% python3 -q
>>> import numpy as np
>>> from numpy import linalg as LA
>>> np.set_printoptions(precision=4, suppress=True, linewidth=120, legacy="1.25")
>>> def rnd(a):
...     return np.round(a, 4) + 0
... 
>>> F = np.loadtxt("x.csv", delimiter=",")
>>> rnd(F)
array([[-0.4706,  0.6069,  0.6405],
       [-0.5294, -0.7749,  0.3452],
       [ 0.7059, -0.1766,  0.686 ]])
>>> Q, evecs = LA.qr(F[:, :1])[0], LA.qr(F[:, 1:])[0]
>>> s = LA.svd(Q.T @ evecs, compute_uv=False)
>>> rnd(s)
array([0.])
>>> (s > 0.9).sum()
0
>>> np.degrees(np.arccos(s.clip(0, 1)))
array([90.])
>>> rnd(LA.norm(F, axis=0))
array([1., 1., 1.])
>>> rnd(F[:, 2] @ F[:, 1])
0.0
>>> print(rnd(F.T @ F))
[[1. 0. 0.]
 [0. 1. 0.]
 [0. 0. 1.]]
>>> x = np.array([0, 9, 2])
>>> rnd(F.T @ (F @ x))
array([0., 9., 2.])
>>> rnd(LA.norm(x)), rnd(LA.norm(F @ x))
(9.2195, 9.2195)
>>> rnd(np.sort(np.abs(np.degrees(np.angle(LA.eigvals(F))))))
array([  0.   , 141.241, 141.241])
>>> u = np.array([-1, -1, 0])
>>> out = F + np.outer(u, np.eye(3)[2])
>>> rnd(out)
array([[-0.4706,  0.6069, -0.3595],
       [-0.5294, -0.7749, -0.6548],
       [ 0.7059, -0.1766,  0.686 ]])
>>> LA.matrix_rank(LA.inv(out) - LA.inv(F), tol=1e-8)
1
>>> print(LA.matrix_rank(out - F))
1
>>> arr = np.load("case6.npy")
>>> arr
array([[  3.4264,   4.1959,   3.1824],
       [ -0.5842,  12.1268,   1.0081],
       [ -7.0254,  -2.7749,  -2.0456],
       [  2.7847,  -4.0257,   0.832 ],
       [ -1.9746,   2.2994,  -1.9826],
       [ -9.4032,   3.2032,  -4.409 ],
       [  8.5742,  -2.7659,   1.6859],
       [ -2.7264,  -4.9775,  -1.141 ],
       [ -2.0813,  -0.5109,  -3.2415],
       [ -8.7453,  -5.3502,   1.3091],
       [ -0.0962,  -4.2016,   0.8132],
       [  5.5598,   1.3319,   1.4873],
       [ -3.0942,   1.5418,   1.0708],
       [  0.3804,   6.844 ,   4.6526],
       [  2.0646,  -2.7965,  -1.9533],
       [ -8.6756,  -4.0006,   1.3881],
       [  9.5724,   3.2471,   1.6676],
       [-10.472 ,   2.4428,   0.4204],
       [  1.2386,   5.1496,   0.1144],
       [ -3.6363,   0.2516,  -0.6078]])
>>> out = arr / np.sqrt((arr ** 2).mean(axis=1, keepdims=True))
>>> rnd(LA.norm(out, axis=1))
array([1.7321, 1.7321, 1.7321, 1.7321, 1.7321, 1.7321, 1.7321, 1.7321, 1.7321, 1.7321, 1.7321, 1.7321, 1.7321, 1.7321,
       1.7321, 1.7321, 1.7321, 1.7321, 1.7321, 1.7321])
>>> A = np.load("sample19.npy")
>>> A
array([[18,  3,  9],
       [ 3, 41,  6],
       [ 9,  6,  5]])
>>> out = np.array([[2, -3], [1, -2], [-1, 3]])
>>> print(LA.matrix_rank(np.vstack([A, out.T])))
3
>>> np.einsum("ij,ij->i", A, A)
array([ 414, 1726,  142])
>>> A @ out
array([[ 30, -33],
       [ 41, -73],
       [ 19, -24]])
>>> LA.matrix_rank(A @ out)
2
>>> print((A + A.T) / 2)
[[18.  3.  9.]
 [ 3. 41.  6.]
 [ 9.  6.  5.]]
>>> rnd(np.sort(np.abs(LA.eigvals(A))))
array([ 0.    , 21.1833, 42.8167])
>>> rnd(np.abs(LA.eigvals(A)).max())
42.8167
>>> print(np.allclose(A @ A.T, A.T @ A))
True
>>> print(np.trace(A))
64
>>> LA.matrix_power(A, 2)
array([[ 414,  231,  225],
       [ 231, 1726,  303],
       [ 225,  303,  142]])
>>> print(np.allclose(A, A.T))
True
>>> rng = np.random.default_rng(7953)
>>> lab = rng.permutation(3)
>>> lab
array([2, 0, 1])
>>> out = A[lab][:, lab]
>>> out
array([[ 5,  9,  6],
       [ 9, 18,  3],
       [ 6,  3, 41]])
>>> rnd(np.sort(np.abs(LA.eigvals(out))))
array([ 0.    , 21.1833, 42.8167])
>>> vals, evecs = LA.eigh(out)
>>> x = np.array([3, 2, 1])
>>> rnd(LA.eigvalsh(out[1:, 1:]))
array([17.6151, 41.3849])
>>> feats = np.array([[4, 0, 0, 0], [0, 0, 0, 3], [0, 0, 0, 0], [0, 0, 2, 0]])
>>> print(rnd(LA.eigvals(feats).sum().real))
4.0
>>> rnd(LA.det(feats[::-1]))
0.0
>>> np.einsum("ij,ji->", feats, feats)
16
>>> print(np.kron(np.eye(2, dtype=int), feats))
[[4 0 0 0 0 0 0 0]
 [0 0 0 3 0 0 0 0]
 [0 0 0 0 0 0 0 0]
 [0 0 2 0 0 0 0 0]
 [0 0 0 0 4 0 0 0]
 [0 0 0 0 0 0 0 3]
 [0 0 0 0 0 0 0 0]
 [0 0 0 0 0 0 2 0]]
>>> rnd(LA.det(2 * feats)), rnd(LA.det(feats))
(0.0, 0.0)
>>> rnd(LA.eigvals(feats))
array([0., 0., 4., 0.])
